% python3 -q
>>> import numpy as np
>>> np.set_printoptions(precision=2, suppress=True, linewidth=160, floatmode="fixed")
>>> mat = np.array([[0, 4, 4, 4], [0, 3, 3, 5], [5, 0, 4, 5], [0, 1, 2, 0]])
>>> mat[1] = mat[3]
>>> print(mat)
[[0 4 4 4]
 [0 1 2 0]
 [5 0 4 5]
 [0 1 2 0]]
>>> r = np.linalg.matrix_rank(mat)
>>> print(r)
3
>>> N = np.linalg.svd(mat)[2][r:].T
>>> print(np.linalg.matrix_rank(mat.T @ mat), np.linalg.matrix_rank(mat @ mat.T))
3 3
>>> print([int(np.linalg.matrix_rank(mat[:i])) for i in range(1, len(mat) + 1)])
[1, 2, 3, 3]
>>> print([int(np.linalg.matrix_rank(np.delete(mat, i, axis=0))) for i in range(4)])
[2, 3, 2, 3]
>>> print(np.allclose(mat @ N, 0))
True
>>> print(N[:, 0] / N[np.abs(N[:, 0]).round(6).argmax(), 0])
[ 0.90  1.00 -0.50 -0.50]
>>> print(mat - mat[0])
[[ 0  0  0  0]
 [ 0 -3 -2 -4]
 [ 5 -4  0  1]
 [ 0 -3 -2 -4]]
>>> print(np.diff(mat, axis=0))
[[ 0 -3 -2 -4]
 [ 5 -1  2  5]
 [-5  1 -2 -5]]
>>> print(np.count_nonzero(mat))
10
>>> print(mat.sum(axis=0))
[ 5  6 12  9]
>>> print(np.round(np.linalg.svd(mat, compute_uv=False), 2) + 0)
[9.92 4.72 1.84 0.00]
>>> print(np.unravel_index(np.abs(mat).argmax(), mat.shape))
(np.int64(2), np.int64(0))
>>> f, v = mat[0], mat[3]
>>> print(f @ v)
12
>>> pr = (f @ v) / (f @ f) * f
>>> print((v - pr) @ f)
0.0
>>> print(pr)
[0.00 1.00 1.00 1.00]
>>> print(np.outer(f, v))
[[0 0 0 0]
 [0 4 8 0]
 [0 4 8 0]
 [0 4 8 0]]
>>> rng = np.random.default_rng(525)
>>> Y = mat + rng.integers(-2, 3, (4, 3)) @ rng.integers(-2, 3, (3, 4))
>>> print(Y)
[[ 4  5  3  8]
 [-6  1  5 -6]
 [ 0 -3  4  0]
 [-2 -5 -4 -2]]
>>> print(Y - mat)
[[ 4  1 -1  4]
 [-6  0  3 -6]
 [-5 -3  0 -5]
 [-2 -6 -6 -2]]
>>> data = np.array([[1.0, 0.0, 0.0], [0.0, 0.5, 0.5], [0.0, 0.5, 0.5]])
>>> print(data)
[[1.00 0.00 0.00]
 [0.00 0.50 0.50]
 [0.00 0.50 0.50]]
>>> C2 = mat.T @ mat
>>> print((mat @ mat.T).shape)
(4, 4)
>>> print(np.linalg.matrix_rank(C2))
3
>>> print(np.allclose(C2, C2.T))
True
>>> idx = rng.permutation(3)
>>> print(idx)
[1 2 0]
>>> Y = data[idx][:, idx]
>>> print(np.trace(Y))
2.0
>>> print(Y)
[[0.50 0.50 0.00]
 [0.50 0.50 0.00]
 [0.00 0.00 1.00]]
>>> print(round(np.linalg.det(Y), 2))
0.0
>>> print((np.linalg.matrix_power((Y != 0) + (Y.T != 0) + np.eye(3), 3) > 0).astype(int))
[[1 1 0]
 [1 1 0]
 [0 0 1]]
>>> print(Y @ Y)
[[0.50 0.50 0.00]
 [0.50 0.50 0.00]
 [0.00 0.00 1.00]]
>>> vec = np.array([3, 1, 3])
>>> print(np.trace(data))
2.0
>>> print(np.eye(3) - data)
[[ 0.00  0.00  0.00]
 [ 0.00  0.50 -0.50]
 [ 0.00 -0.50  0.50]]
>>> A = np.loadtxt("sample6.csv", delimiter=",")
>>> print(A)
[[-1.00  0.20  1.30 -0.40]
 [ 1.00 -0.80 -1.90  0.10]
 [-1.00  0.10 -0.70  1.40]
 [ 1.00  0.20  0.80 -1.20]]
>>> t3 = np.stack([A, 3 * A, A[::-1]])
>>> print(np.linalg.matrix_rank(t3.reshape(3, -1)))
2
>>> print(np.linalg.norm(t3, axis=(1, 2)))
[ 3.84 11.51  3.84]
>>> print(t3.shape)
(3, 4, 4)
>>> print(np.linalg.det(t3))
[ 0.17 13.36  0.17]
>>> idx = rng.permutation(4)
>>> print(idx)
[2 0 1 3]
>>> Y = A[idx][:, idx]
>>> print(Y)
[[-0.70 -1.00  0.10  1.40]
 [ 1.30 -1.00  0.20 -0.40]
 [-1.90  1.00 -0.80  0.10]
 [ 0.80  1.00  0.20 -1.20]]
>>> print(np.diag(Y))
[-0.70 -1.00 -0.80 -1.20]
>>> print(np.allclose(Y, A))
False
>>> m1 = np.load("out3.npy")
>>> print(m1)
[[ 3.00  2.00  0.00  0.00]
 [ 3.00  1.00  0.00  0.00]
 [ 0.00  0.00 -2.00 -3.00]
 [ 0.00  0.00  3.00  2.00]]
>>> vec = np.array([2, 0, 1, 1])
>>> rhs = m1 @ vec
>>> print(rhs)
[ 6.00  6.00 -5.00  5.00]
>>> print(np.linalg.solve(m1, rhs + m1[:, 0]))
[ 3.00 -0.00  1.00  1.00]
>>> print(np.round(np.linalg.solve(m1, m1[:, 2]), 2) + 0)
[0.00 0.00 1.00 0.00]
>>> print(np.linalg.solve(m1.T, m1[3]))
[ 0.00 -0.00 -0.00  1.00]
>>> print(np.linalg.solve(m1, 5 * rhs))
[10.00 -0.00  5.00  5.00]
>>> arr = np.loadtxt("arr.csv", delimiter=",")
>>> print(arr)
[[ 0.00  4.00  0.00]
 [ 0.00  0.00 -6.00]
 [ 0.00  0.00  0.00]
 [-1.00  0.00  0.00]]
>>> print(np.linalg.norm(arr, axis=0))
[1.00 4.00 6.00]
>>> print(arr[:, 1] @ arr[:, 2])
0.0
>>> print(arr.T @ arr)
[[ 1.00  0.00  0.00]
 [ 0.00 16.00  0.00]
 [ 0.00  0.00 36.00]]
>>> print(np.linalg.svd(arr, compute_uv=False))
[6.00 4.00 1.00]
>>> idx = rng.permutation(3)
>>> Y = arr[:, idx] * rng.choice([-1, 1], 3)
>>> print(Y)
[[ 0.00 -4.00  0.00]
 [-6.00 -0.00  0.00]
 [ 0.00 -0.00  0.00]
 [ 0.00 -0.00 -1.00]]
>>> left, _, VT = np.linalg.svd(arr.T @ Y)
>>> print(np.linalg.lstsq(arr, Y)[0])
[[ 0.00  0.00  1.00]
 [ 0.00 -1.00  0.00]
 [ 1.00  0.00  0.00]]
>>> print(arr.mean(axis=0))
[-0.25  1.00 -1.50]
>>> print(arr.sum(axis=1))
[ 4.00 -6.00  0.00 -1.00]
>>> print(arr.sum(axis=0))
[-1.00  4.00 -6.00]
>>> print(round(float(np.linalg.norm(arr)), 2))
7.28
>>> print(arr.shape)
(4, 3)
>>> print(np.abs(arr).max())
6.0
>>> print(np.count_nonzero(arr))
3
>>> proj = arr @ np.linalg.solve(arr.T @ arr, arr.T)
>>> print(np.linalg.matrix_rank(np.eye(4) - proj))
1
>>> print(proj @ arr[:, 1])
[4.00 0.00 0.00 0.00]
>>> print((np.eye(4) - proj) @ arr)
[[0.00 0.00 0.00]
 [0.00 0.00 0.00]
 [0.00 0.00 0.00]
 [0.00 0.00 0.00]]
>>> Y = np.array([[3, 1, 3, 0]])
>>> E = Y.T @ Y
>>> print(E)
[[9 3 9 0]
 [3 1 3 0]
 [9 3 9 0]
 [0 0 0 0]]
>>> proj = np.triu(np.array([[2, 1, 1, 2], [1, 0, 2, 0], [3, 2, 1, 3], [3, 0, 0, 3]]), 1) + np.eye(4)
>>> Y = proj @ E @ np.linalg.inv(proj)
>>> print(np.trace(Y), np.trace(E))
19.0 19
>>> left, sv, VT = np.linalg.svd(E)
>>> print(sv.round(2) + 0)
[19.00  0.00  0.00  0.00]
>>> Y = left[:, :1] @ np.diag(sv[:1]) @ VT[:1]
>>> print(round(float(np.abs(E - Y).max()), 2))
0.0
>>> print(np.linalg.matrix_rank(E, rtol=0.05))
1
>>> print(np.linalg.matrix_rank(Y))
1
>>> print(Y)
[[9.00 3.00 9.00 0.00]
 [3.00 1.00 3.00 0.00]
 [9.00 3.00 9.00 0.00]
 [0.00 0.00 0.00 0.00]]
>>> print(np.argsort(-np.linalg.norm(Y, axis=0).round(6), kind="stable")[:3])
[0 2 1]
>>> print(np.linalg.cond(Y) > 100)
True
>>> print(np.linalg.lstsq(E[:-1].T, E[-1])[2])
1
>>> print(np.round(np.trace(np.linalg.pinv(E) @ E), 2))
1.0
>>> t = np.radians(160)
>>> R = np.eye(4)
>>> R[2, 2] = R[0, 0] = np.cos(t)
>>> R[2, 0], R[0, 2] = -np.sin(t), np.sin(t)
>>> print(R)
[[-0.94  0.00  0.34  0.00]
 [ 0.00  1.00  0.00  0.00]
 [-0.34  0.00 -0.94  0.00]
 [ 0.00  0.00  0.00  1.00]]
>>> Y = E @ R.T
>>> print(np.allclose(np.linalg.norm(E, axis=1), np.linalg.norm(Y, axis=1)))
True
>>> print(np.abs(Y - E).max(axis=0))
[14.38  0.00 20.54  0.00]
>>> W0 = np.array([[-3, 1, -3, 1], [-3, 3, 3, 0], [2, 0, -5, 1]])
>>> W0[-1] = W0[0] + 5 * W0[1]
>>> print(W0)
[[ -3   1  -3   1]
 [ -3   3   3   0]
 [-18  16  12   1]]
>>> print(np.round(W0 @ np.linalg.pinv(W0) @ W0, 2) + 0)
[[ -3.00   1.00  -3.00   1.00]
 [ -3.00   3.00   3.00   0.00]
 [-18.00  16.00  12.00   1.00]]
>>> print(np.allclose(W0[:-1].T @ np.linalg.lstsq(W0[:-1].T, W0[-1])[0], W0[-1]))
True
>>> M = np.loadtxt("run6.csv", delimiter=",")
>>> print(M)
[[-0.51 -0.17  0.84]
 [-0.17  0.98  0.09]
 [ 0.84  0.09  0.53]]
>>> print(np.linalg.norm(M, axis=0))
[1.00 1.00 1.00]
>>> print(np.round(M.T @ M, 2) + 0)
[[1.00 0.00 0.00]
 [0.00 1.00 0.00]
 [0.00 0.00 1.00]]
>>> print(np.round(M @ M.T, 2) + 0)
[[1.00 0.00 0.00]
 [0.00 1.00 0.00]
 [0.00 0.00 1.00]]
>>> print(np.round(np.linalg.eigvalsh(M).min(), 2))
-1.0
>>> print(np.all(np.linalg.eigvalsh(M) > 0))
False
>>> vec = np.array([-1, 1, -1])
>>> rhs = M @ vec
>>> b, lr = np.zeros(3), 1 / np.linalg.norm(M, 2) ** 2
>>> for i in range(25):
...     b -= lr * M.T @ (M @ b - rhs)
...     if i % 5 == 0: print(i, round(np.linalg.norm(M @ b - rhs), 2))
... 
0 0.0
5 0.0
10 0.0
15 0.0
20 0.0
>>> print(round(np.linalg.cond(M), 2))
1.0
>>> print(b)
[-1.00  1.00 -1.00]
